In [1]: import numpy as np

In [2]: np.set_printoptions(suppress=True, linewidth=140)

In [3]: def rnd(a):
   ...:     return np.round(a, 3) + 0
   ...: 

In [4]: M = np.load("m.npy")

In [5]: M
Out[5]: 
array([[ 2,  1, -1, -2],
       [-2, -1, -2,  3],
       [ 0,  0, -3,  0],
       [ 0,  0,  2, -2]])

In [6]: # rows and columns are dependent

In [7]: other = np.array([[1, -2, 1], [1, 2, 0]])

In [8]: cent = np.kron(other, M)

In [9]: np.linalg.matrix_rank(cent)
Out[9]: np.int64(6)

In [10]: np.allclose(M @ M.T, M.T @ M)
Out[10]: False

In [11]: M @ M
Out[11]: 
array([[  2,   1,  -5,   3],
       [ -2,  -1,  16,  -5],
       [  0,   0,   9,   0],
       [  0,   0, -10,   4]])

In [12]: (M + M.T) / 2
Out[12]: 
array([[ 2. , -0.5, -0.5, -1. ],
       [-0.5, -1. , -1. ,  1.5],
       [-0.5, -1. , -3. ,  1. ],
       [-1. ,  1.5,  1. , -2. ]])

In [13]: np.linalg.matrix_power(M, 3)
Out[13]: 
array([[  2,   1,  17,  -7],
       [ -2,  -1, -54,  11],
       [  0,   0, -27,   0],
       [  0,   0,  38,  -8]])

In [14]: rng = np.random.default_rng(112148)

In [15]: F = np.triu(rng.random((5, 5)) < 0.5, 1).astype(int)

In [16]: F = F + F.T

In [17]: F
Out[17]: 
array([[0, 1, 1, 1, 0],
       [1, 0, 1, 1, 1],
       [1, 1, 0, 1, 1],
       [1, 1, 1, 0, 0],
       [0, 1, 1, 0, 0]])

In [18]: rnd(np.linalg.norm(M[1] - M[3]))
Out[18]: np.float64(6.782)

In [19]: np.linalg.norm(M, axis=1).argmax()
Out[19]: np.int64(1)

In [20]: rnd(np.linalg.norm(M, axis=0))
Out[20]: array([2.828, 1.414, 4.243, 4.123])

In [21]: rnd(np.linalg.norm(M[1], 1)), rnd(np.linalg.norm(M[1], np.inf))
Out[21]: (np.float64(8.0), np.float64(3.0))

In [22]: print(rnd(np.linalg.norm(M, "nuc")))
10.27

In [23]: M[1] @ M[3]
Out[23]: np.int64(-10)

In [24]: rnd(np.linalg.norm(M, axis=1))
Out[24]: array([3.162, 4.243, 3.   , 2.828])

In [25]: rnd(np.linalg.norm(M) ** 2 / np.linalg.norm(M, 2) ** 2)
Out[25]: np.float64(1.487)

In [26]: print(np.trace(F @ F @ F) // 6)
5

In [27]: low = np.diag(F.sum(axis=1)) - F

In [28]: (np.linalg.eigvalsh(low) < 1e-8).sum()
Out[28]: np.int64(1)

In [29]: np.linalg.matrix_rank(low)
Out[29]: np.int64(4)

In [30]: evals, vecs = np.linalg.eigh(F)

In [31]: (evals > 1e-8).sum(), (evals < -1e-8).sum()
Out[31]: (np.int64(2), np.int64(3))

In [32]: print(rnd(vecs.T @ vecs))
[[1. 0. 0. 0. 0.]
 [0. 1. 0. 0. 0.]
 [0. 0. 1. 0. 0.]
 [0. 0. 0. 1. 0.]
 [0. 0. 0. 0. 1.]]

In [33]: rnd(evals)
Out[33]: array([-1.681, -1.   , -1.   ,  0.358,  3.323])

In [34]: rnd(np.linalg.svd(F, compute_uv=False))
Out[34]: array([3.323, 1.681, 1.   , 1.   , 0.358])

In [35]: print(rnd(evals.sum()), np.trace(F))
0.0 0

In [36]: rnd(np.linalg.eigvalsh(F + -1 * np.eye(5)))
Out[36]: array([-2.681, -2.   , -2.   , -0.642,  2.323])

In [37]: r0 = np.array([2, 2, -1])

In [38]: np.polyval(r0, F[3])
Out[38]: array([ 3,  3,  3, -1, -1])

In [39]: np.cross(F[3, :3], F[1, :3])
Out[39]: array([ 1,  0, -1])

In [40]: np.convolve(F[3], r0)
Out[40]: array([ 2,  4,  3,  1, -1,  0,  0])

In [41]: other = np.array([[0, -1, 1], [-2, -2, 2], [0, 1, 2], [0, -1, 0], [1, 1, 0]])

In [42]: print(np.vstack([F, other.T]).shape)
(8, 5)

In [43]: np.einsum("ij->j", F)
Out[43]: array([3, 4, 4, 3, 2])

In [44]: F @ other
Out[44]: 
array([[-2, -2,  4],
       [ 1,  0,  3],
       [-1, -3,  3],
       [-2, -2,  5],
       [-2, -1,  4]])

In [45]: np.linalg.matrix_rank(np.vstack([F, other.T]))
Out[45]: np.int64(5)

In [46]: np.linalg.matrix_rank(F @ other)
Out[46]: np.int64(3)

In [47]: np.einsum("ik,kj->ij", F, other)
Out[47]: 
array([[-2, -2,  4],
       [ 1,  0,  3],
       [-1, -3,  3],
       [-2, -2,  5],
       [-2, -1,  4]])

In [48]: theta = np.sort(rng.uniform(-2, 2, 23))

In [49]: A = np.c_[theta, theta ** 2, theta ** 3] @ np.array([[-4, -7, 8], [1, 9, 5], [7, -6, 8]])

In [50]: rnd(A)
Out[50]: 
array([[-33.137,  81.167, -47.937],
       [-32.114,  79.534, -46.793],
       [-28.795,  74.171, -43.073],
       [-11.124,  42.87 , -22.725],
       [ -6.787,  33.821, -17.407],
       [ -5.628,  31.205, -15.931],
       [ -1.374,  20.149, -10.062],
       [  0.614,  12.823,  -6.553],
       [  1.326,   7.774,  -4.307],
       [  1.336,   4.952,  -3.061],
       [  1.179,   3.513,  -2.387],
       [  1.018,   2.676,  -1.959],
       [  0.024,   0.042,  -0.048],
       [ -0.462,  -0.733,   1.069],
       [ -0.666,  -1.032,   1.719],
       [ -0.704,  -1.088,   1.865],
       [ -0.874,  -2.001,   6.256],
       [ -0.624,  -2.2  ,   7.853],
       [  1.87 ,  -3.223,  15.971],
       [  9.989,  -6.307,  32.982],
       [ 18.218,  -9.77 ,  47.474],
       [ 25.407, -13.   ,  59.294],
       [ 29.544, -14.926,  65.879]])

In [51]: r0, v = A[7], A[15]

In [52]: rnd(r0 @ v)
Out[52]: np.float64(-26.608)

In [53]: p = (r0 @ v) / (r0 @ r0) * r0

In [54]: rnd((v - p) @ r0)
Out[54]: np.float64(0.0)

In [55]: E = np.load("run3.npy")

In [56]: E
Out[56]: 
array([[ 1,  1,  1,  1, -1, -1, -1, -1],
       [ 1,  1,  1,  1,  1,  1,  1,  1],
       [ 1,  1, -1, -1, -1, -1,  1,  1],
       [ 1, -1,  1, -1, -1,  1, -1,  1],
       [ 1, -1, -1,  1, -1,  1,  1, -1],
       [ 1,  1, -1, -1,  1,  1, -1, -1]])

In [57]: other = E / np.sqrt((E ** 2).mean(axis=1, keepdims=True))

In [58]: rnd(np.linalg.norm(other, axis=1))
Out[58]: array([2.828, 2.828, 2.828, 2.828, 2.828, 2.828])

In [59]: other[3]
Out[59]: array([ 1., -1.,  1., -1., -1.,  1., -1.,  1.])

In [60]: E - E.mean(axis=1, keepdims=True)
Out[60]: 
array([[ 1.,  1.,  1.,  1., -1., -1., -1., -1.],
       [ 0.,  0.,  0.,  0.,  0.,  0.,  0.,  0.],
       [ 1.,  1., -1., -1., -1., -1.,  1.,  1.],
       [ 1., -1.,  1., -1., -1.,  1., -1.,  1.],
       [ 1., -1., -1.,  1., -1.,  1.,  1., -1.],
       [ 1.,  1., -1., -1.,  1.,  1., -1., -1.]])
